In [1]: import numpy as np

In [2]: np.set_printoptions(precision=3, suppress=True, linewidth=160)

In [3]: J = np.loadtxt("out13.csv", delimiter=",")

In [4]: J
Out[4]: 
array([[-1.7  ,  0.3  , -0.9  ,  2.5  , -0.1  ,  0.2  , -2.   ,  1.   ,  1.1  , -0.4  , -0.8  ,  0.2  ,  1.9  ,  0.6  ,  0.2  ],
       [-1.723,  0.329, -0.868,  2.522, -0.158,  0.179, -1.966,  1.289,  0.895, -0.309, -0.857,  0.175,  2.024,  0.642,  0.139],
       [-1.9  , -0.5  ,  1.4  ,  0.7  , -1.3  , -0.8  , -0.2  , -0.2  , -1.3  , -1.   ,  0.2  , -0.1  ,  0.   ,  0.1  , -0.2  ],
       [ 0.3  , -0.2  ,  0.9  , -0.2  , -0.1  , -0.2  ,  1.   , -0.2  ,  1.6  , -0.8  , -0.4  , -1.9  , -0.3  ,  0.3  , -1.3  ],
       [ 1.5  , -0.1  ,  0.   ,  0.3  ,  1.   ,  3.   , -0.2  , -1.3  ,  0.7  ,  2.   , -0.3  , -0.3  , -0.5  ,  1.3  , -1.5  ],
       [-0.3  , -0.6  ,  1.5  ,  0.9  ,  1.8  , -1.6  ,  0.7  ,  0.4  ,  0.8  ,  0.9  ,  1.1  , -0.2  , -0.8  ,  1.   , -0.6  ],
       [ 0.2  , -1.2  ,  0.3  ,  0.7  , -0.9  , -1.1  , -1.5  , -0.9  ,  0.9  ,  0.8  , -0.2  ,  2.4  ,  2.8  , -0.8  ,  0.1  ],
       [-1.1  ,  0.6  ,  0.2  , -1.3  ,  0.7  , -0.1  , -1.4  , -0.4  , -0.3  ,  2.4  , -0.8  , -0.6  , -0.5  , -0.5  , -1.6  ],
       [-1.9  , -0.2  , -0.9  ,  1.6  ,  0.2  ,  0.2  ,  0.2  , -1.   , -2.4  ,  1.2  , -0.8  , -1.5  , -0.5  , -0.4  , -0.6  ],
       [-1.7  ,  0.   , -0.2  , -0.8  ,  0.6  ,  0.2  , -0.7  ,  0.3  ,  0.   ,  1.   , -1.2  , -0.9  ,  0.8  , -0.6  ,  1.4  ],
       [ 1.1  ,  0.3  ,  0.1  ,  0.4  ,  0.2  ,  0.6  ,  1.   , -0.3  ,  0.3  , -0.4  , -0.2  ,  2.1  ,  0.5  ,  0.6  , -1.   ],
       [ 0.8  ,  0.8  , -0.3  ,  1.8  ,  1.2  ,  2.   , -0.5  ,  0.6  , -0.4  ,  0.5  ,  0.4  ,  0.1  , -0.7  ,  0.   ,  0.3  ]])

In [5]: C2 = J.T @ J

In [6]: np.round(np.trace(C2), 3), round((J ** 2).sum(), 3)
Out[6]: (np.float64(192.694), np.float64(192.694))

In [7]: np.linalg.matrix_rank(C2)
Out[7]: np.int64(12)

In [8]: arr = np.diag(np.array([-1, 3, 1, -3, 0])) + -1 * np.eye(5, k=1) + -1 * np.eye(5, k=-1)

In [9]: arr
Out[9]: 
array([[-1., -1.,  0.,  0.,  0.],
       [-1.,  3., -1.,  0.,  0.],
       [ 0., -1.,  1., -1.,  0.],
       [ 0.,  0., -1., -3., -1.],
       [ 0.,  0.,  0., -1.,  0.]])

In [10]: vals, vecs = np.linalg.eigh(arr)

In [11]: np.abs(vecs[:, -1]).round(6).argmax()
Out[11]: np.int64(1)

In [12]: np.round(vecs @ np.diag(vals) @ vecs.T, 3) + 0
Out[12]: 
array([[-1., -1.,  0.,  0.,  0.],
       [-1.,  3., -1.,  0.,  0.],
       [ 0., -1.,  1., -1.,  0.],
       [ 0.,  0., -1., -3., -1.],
       [ 0.,  0.,  0., -1.,  0.]])

In [13]: vals
Out[13]: array([-3.514, -1.258,  0.197,  0.953,  3.622])

In [14]: (vals > 1e-8).sum(), (vals < -1e-8).sum()
Out[14]: (np.int64(3), np.int64(2))

In [15]: np.abs(vecs[:, -1])
Out[15]: array([0.196, 0.907, 0.368, 0.058, 0.016])

In [16]: np.unique(vals.round(6) + 0, return_counts=True)[1]
Out[16]: array([1, 1, 1, 1, 1])

In [17]: M2 = arr[0, 0] * arr[1:] - np.outer(arr[1:, 0], arr[0])

In [18]: M2
Out[18]: 
array([[ 0., -4.,  1.,  0.,  0.],
       [ 0.,  1., -1.,  1., -0.],
       [ 0.,  0.,  1.,  3.,  1.],
       [ 0.,  0., -0.,  1., -0.]])

In [19]: np.flatnonzero(~M2.round(6).any(axis=1))
Out[19]: array([], dtype=int64)

In [20]: np.unravel_index(np.abs(M2).argmax(), M2.shape)
Out[20]: (np.int64(0), np.int64(1))

In [21]: M2 - M2[0]
Out[21]: 
array([[ 0.,  0.,  0.,  0.,  0.],
       [ 0.,  5., -2.,  1., -0.],
       [ 0.,  4.,  0.,  3.,  1.],
       [ 0.,  4., -1.,  1., -0.]])

In [22]: np.abs(M2).max()
Out[22]: np.float64(4.0)

In [23]: rng = np.random.default_rng(17914)

In [24]: labels = rng.permutation(5)

In [25]: M2 = arr[:, labels] * rng.choice([-1, 1], 5)

In [26]: M2
Out[26]: 
array([[ 0.,  1.,  0., -1.,  0.],
       [ 0., -3.,  0., -1., -1.],
       [-1.,  1.,  0.,  0.,  1.],
       [-3., -0., -1.,  0., -1.],
       [-1., -0.,  0.,  0.,  0.]])

In [27]: Uu, _, Vt = np.linalg.svd(arr.T @ M2)

In [28]: np.round(np.linalg.lstsq(arr, M2)[0], 3) + 0
Out[28]: 
array([[ 0.,  0.,  0.,  1.,  0.],
       [ 0., -1.,  0.,  0.,  0.],
       [ 0.,  0.,  0.,  0.,  1.],
       [ 1.,  0.,  0.,  0.,  0.],
       [ 0.,  0.,  1.,  0.,  0.]])
